>>> import numpy as np
>>> from numpy import linalg as LA
>>> np.set_printoptions(suppress=True, linewidth=100)
>>> X = np.array([[17.06, -4.04, -15.79, -8.8],
...     [4.86, 9.9, -11.83, -7.57],
...     [-1.97, -15.25, 13.45, 5.46],
...     [-2.13, -14.09, 16.44, 3.28],
...     [-2.76, -13.29, 13.38, 7.44],
...     [-0.89, -12.48, 15.45, 3.92],
...     [-0.72, -13.79, 13.97, 6.16],
...     [-1.0, -14.3, 14.94, 6.03],
...     [15.35, -3.73, -15.98, -8.95],
...     [17.19, -3.77, -15.28, -7.93],
...     [14.45, -3.04, -16.49, -7.52],
...     [14.41, -5.24, -14.99, -6.69]])
>>> cen = (X - X.mean(axis=0)) / X.std(axis=0)
>>> print(np.round(cen.std(axis=0), 2))
[1. 1. 1. 1.]
>>> print(np.argwhere(np.abs(cen) > 2))
[[1 1]]
>>> b = LA.lstsq(np.delete(cen, 2, axis=1), cen[:, 2])[0]
>>> b.round(2)
array([-0.77, -0.39, -0.07])
>>> np.abs(b).argmax()
np.int64(0)
>>> np.round(1 - np.var(cen[:, 2] - np.delete(cen, 2, axis=1) @ b), 2)
np.float64(0.99)
>>> m1 = np.array([[-3, -3, -3, -3, -3],
...     [-3, -6, -6, -6, -6],
...     [-3, -6, -9, -9, -9],
...     [-3, -6, -9, -12, -12],
...     [-3, -6, -9, -12, -15]])
>>> proj = np.triu(np.array([[3, 1, -2, 4, 4],
...     [-4, 4, -2, 5, 3],
...     [1, 1, -5, -1, 0],
...     [-2, -4, 3, -1, 2],
...     [3, 4, 5, 1, -3]]), 1) + np.eye(5)
>>> A2 = proj @ m1 @ LA.inv(proj)
>>> np.round(LA.det(A2), 2)
np.float64(-243.0)
>>> LA.matrix_rank(A2)
np.int64(5)
>>> basis = 5 * np.array([[0.3, 0.7, 1.1, 0.3], [1.4, 0.5, -0.8, -0.1], [-0.8, 1.4, -0.6, 0.0]])
>>> rng = np.random.default_rng(60)
>>> labels = rng.integers(0, 3, 23)
>>> arr = basis[labels] + rng.normal(size=(23, 4))
>>> print(arr.round(2))
[[ 2.31  3.8   7.3   2.21]
 [ 1.02  4.32  6.44 -0.31]
 [ 7.33  2.49 -4.   -1.62]
 [ 0.25  4.81  6.93  3.04]
 [-4.74  6.04 -3.23  0.55]
 [ 2.45  4.03  5.88  1.49]
 [-4.49  7.83 -4.36  1.69]
 [-4.48  5.05 -2.57  0.28]
 [-2.96  7.86 -3.27  0.94]
 [-4.62  7.26 -4.44 -0.69]
 [-4.16  5.96 -1.86  2.6 ]
 [ 6.7   2.01 -5.68 -0.4 ]
 [ 1.18  3.53  4.22  0.95]
 [-4.31  8.52 -4.06  0.46]
 [-3.7   6.63 -3.93  0.71]
 [-4.36  8.25 -1.21 -1.38]
 [ 1.66  3.01  3.93  0.38]
 [ 7.59  4.11 -3.71  0.76]
 [ 7.59  3.75 -4.89 -1.72]
 [ 2.07  2.09  4.03  1.04]
 [-3.25  6.55 -2.85 -0.7 ]
 [-2.13  6.58 -3.03 -0.13]
 [ 8.72  3.79 -3.25 -1.08]]
>>> cen = arr - arr.mean(axis=0)
>>> U, sig, Vh = LA.svd(cen, full_matrices=False)
>>> np.round(cen.mean(axis=0), 2) + 0
array([0., 0., 0., 0.])
>>> np.abs(U[:, 0]).argmax()
np.int64(22)
>>> np.round(sig ** 2 / (sig ** 2).sum(), 2)
array([0.55, 0.41, 0.02, 0.02])
>>> round(float((sig ** 2).sum() ** 2 / (sig ** 4).sum()), 2)
2.13
>>> np.round(Vh[0] * np.sign(Vh[0, np.abs(Vh[0]).argmax()]), 2)
array([ 0.84, -0.35,  0.4 , -0.01])
>>> np.searchsorted(np.cumsum(sig ** 2) / (sig ** 2).sum(), 0.9) + 1
np.int64(2)
